In [1]: import numpy as np

In [2]: import numpy.linalg as la

In [3]: np.set_printoptions(precision=3, suppress=True, linewidth=160)

In [4]: F = np.loadtxt("block7.csv", delimiter=",")

In [5]: print(F)
[[-1.009 -7.831  6.136]
 [-7.305  0.769  6.785]
 [-0.373 -6.158 -7.87 ]
 [-6.078 -0.003 -7.941]
 [ 4.509 -7.65   4.599]
 [ 5.803 -3.63   7.29 ]
 [-7.701 -6.344 -0.677]
 [-9.591  2.721 -0.783]
 [-4.455 -6.    -6.645]
 [ 9.223 -1.804  3.419]
 [ 0.026  4.437 -8.962]
 [-9.103  3.62   2.006]
 [-2.741 -9.534  1.259]
 [-2.453 -8.734 -4.207]
 [-0.187  3.426 -9.393]
 [-5.296  1.16   8.403]
 [-9.33   3.509 -0.797]
 [ 9.335  0.895 -3.471]
 [-1.834  7.654  6.169]
 [-4.207  0.287 -9.067]]

In [6]: def softmax(z):
   ...:     e = np.exp(z - z.max(axis=-1, keepdims=True))
   ...:     return e / e.sum(axis=-1, keepdims=True)
   ...: 

In [7]: print(softmax(F).sum(axis=1))
[1. 1. 1. 1. 1. 1. 1. 1. 1. 1. 1. 1. 1. 1. 1. 1. 1. 1. 1. 1.]

In [8]: print(softmax(F[8] + 4))
[0.755 0.161 0.084]

In [9]: att = F @ F.T / np.sqrt(3)

In [10]: print(softmax(att).round(6).argmax(axis=1))
[ 0  1  2  3  4  5  6  7  8  9 10 11 12 13 14 15 16 17 18 19]

In [11]: Xc = F - F.mean(axis=0)

In [12]: V = la.svd(Xc)[2][:1]

In [13]: other = Xc - Xc @ V.T @ V

In [14]: print(other.std(axis=0))
[4.559 4.616 3.483]

In [15]: print((Xc @ V.T).std(axis=0))
[6.212]

In [16]: print(np.diag(V.T @ V))
[0.278 0.096 0.626]

In [17]: print(np.cov(Xc @ V.T, rowvar=False))
40.62512421423079

In [18]: A = np.array([[0, -7, 1, -3], [7, 0, 7, -1], [-1, -7, 0, -1], [3, 1, 1, 0]])

In [19]: t3 = np.stack([A, -1 * A, A[::-1]])

In [20]: print(la.matrix_rank(t3))
[4 4 4]

In [21]: print(t3.shape)
(3, 4, 4)

In [22]: print(la.norm(t3, axis=(1, 2)))
[14.832 14.832 14.832]

In [23]: print(la.det(t3))
[169. 169. 169.]

In [24]: arr = np.load("run14.npy")

In [25]: print(arr)
[[ 0  0  2  2]
 [ 0  0 10 10]
 [ 6  6  5  5]
 [30 30 25 25]]

In [26]: print(softmax(arr).sum(axis=1))
[1. 1. 1. 1.]

In [27]: print(np.round(softmax(arr[1] + 5), 3) + 0)
[0.  0.  0.5 0.5]

In [28]: att = arr @ arr.T / np.sqrt(4)

In [29]: print(softmax(att).round(6).argmax(axis=1))
[3 3 3 3]

In [30]: print(np.round(softmax(att + np.triu(np.full(att.shape, -np.inf), 1)), 3) + 0)
[[1. 0. 0. 0.]
 [0. 1. 0. 0.]
 [0. 0. 1. 0.]
 [0. 0. 0. 1.]]

In [31]: x0 = np.array([1, 1, 3, 3])

In [32]: print(arr @ np.eye(4)[0])
[ 0.  0.  6. 30.]

In [33]: print(arr * x0)
[[ 0  0  6  6]
 [ 0  0 30 30]
 [ 6  6 15 15]
 [30 30 75 75]]

In [34]: print(arr @ (2 * x0))
[ 24 120  84 420]

In [35]: print(arr @ x0)
[ 12  60  42 210]

In [36]: print(la.norm(arr @ x0) <= la.norm(arr, 2) * la.norm(x0) + 1e-9)
True

In [37]: print(np.sign((arr @ x0).round(6)))
[1 1 1 1]

In [38]: print((arr * x0).sum(axis=1))
[ 12  60  42 210]

In [39]: print(np.einsum("ij,j->i", arr, x0))
[ 12  60  42 210]
